% python3 -q
>>> import numpy as np
>>> np.set_printoptions(precision=2, suppress=True, linewidth=120)
>>> Y = np.array([[-6, -7],
...     [-8, -8],
...     [6, -4],
...     [-9, 5],
...     [-7, -6],
...     [-5, -2],
...     [6, -5],
...     [-8, -7],
...     [-6, -1],
...     [9, 0],
...     [9, 4],
...     [-7, 7]])
>>> Z = np.array([[1, 1, 0, 0, 2, 0, 1, 1, 2], [2, 1, 2, 2, 1, 2, 2, 1, 0]])
>>> rng = np.random.default_rng(909744)
>>> K = Y @ Z + 0.3 * rng.normal(size=(12, 9))
>>> K
array([[-20.16, -12.95, -13.83, -14.12, -18.89, -13.79, -20.06, -12.45, -12.19],
       [-23.73, -16.05, -15.86, -16.25, -24.17, -15.91, -23.93, -15.72, -15.92],
       [ -1.85,   2.37,  -8.53,  -7.13,   7.65,  -8.18,  -1.77,   2.38,  11.85],
       [  1.01,  -4.03,   9.98,   9.36, -13.35,   9.93,   0.53,  -3.75, -17.64],
       [-19.35, -12.93, -12.26, -12.  , -20.25, -11.96, -18.93, -13.27, -13.38],
       [ -8.39,  -6.96,  -4.11,  -4.  , -11.69,  -4.23,  -9.02,  -6.99,  -9.65],
       [ -3.83,   0.5 , -10.31, -10.37,   6.83,  -9.9 ,  -3.59,   0.83,  11.67],
       [-21.72, -15.26, -14.03, -13.84, -22.56, -14.65, -22.34, -14.95, -15.96],
       [ -8.41,  -6.76,  -1.33,  -1.73, -13.42,  -1.58,  -8.23,  -7.13, -12.27],
       [  9.08,   9.3 ,   0.23,  -0.57,  18.08,  -0.67,   9.25,   9.23,  17.31],
       [ 17.48,  12.43,   7.95,   7.89,  21.95,   8.28,  17.58,  12.54,  17.73],
       [  6.63,   0.05,  14.01,  13.59,  -7.02,  13.76,   7.06,   0.4 , -14.06]])
>>> Y = K / np.linalg.norm(K, axis=1, keepdims=True)
>>> cov = Y @ Y.T
>>> print(np.round(np.degrees(np.arccos(np.clip(cov[6, 11], -1, 1))), 2))
172.17
>>> np.argwhere(np.triu(np.abs(cov) > 0.95, 1))
array([[ 0,  1],
       [ 0,  4],
       [ 0,  5],
       [ 0,  7],
       [ 0, 10],
       [ 1,  4],
       [ 1,  5],
       [ 1,  7],
       [ 1, 10],
       [ 2,  3],
       [ 2,  6],
       [ 4,  5],
       [ 4,  7],
       [ 4, 10],
       [ 5,  7],
       [ 5,  8],
       [ 5, 10],
       [ 6, 11],
       [ 7, 10],
       [ 8,  9],
       [ 8, 10]])
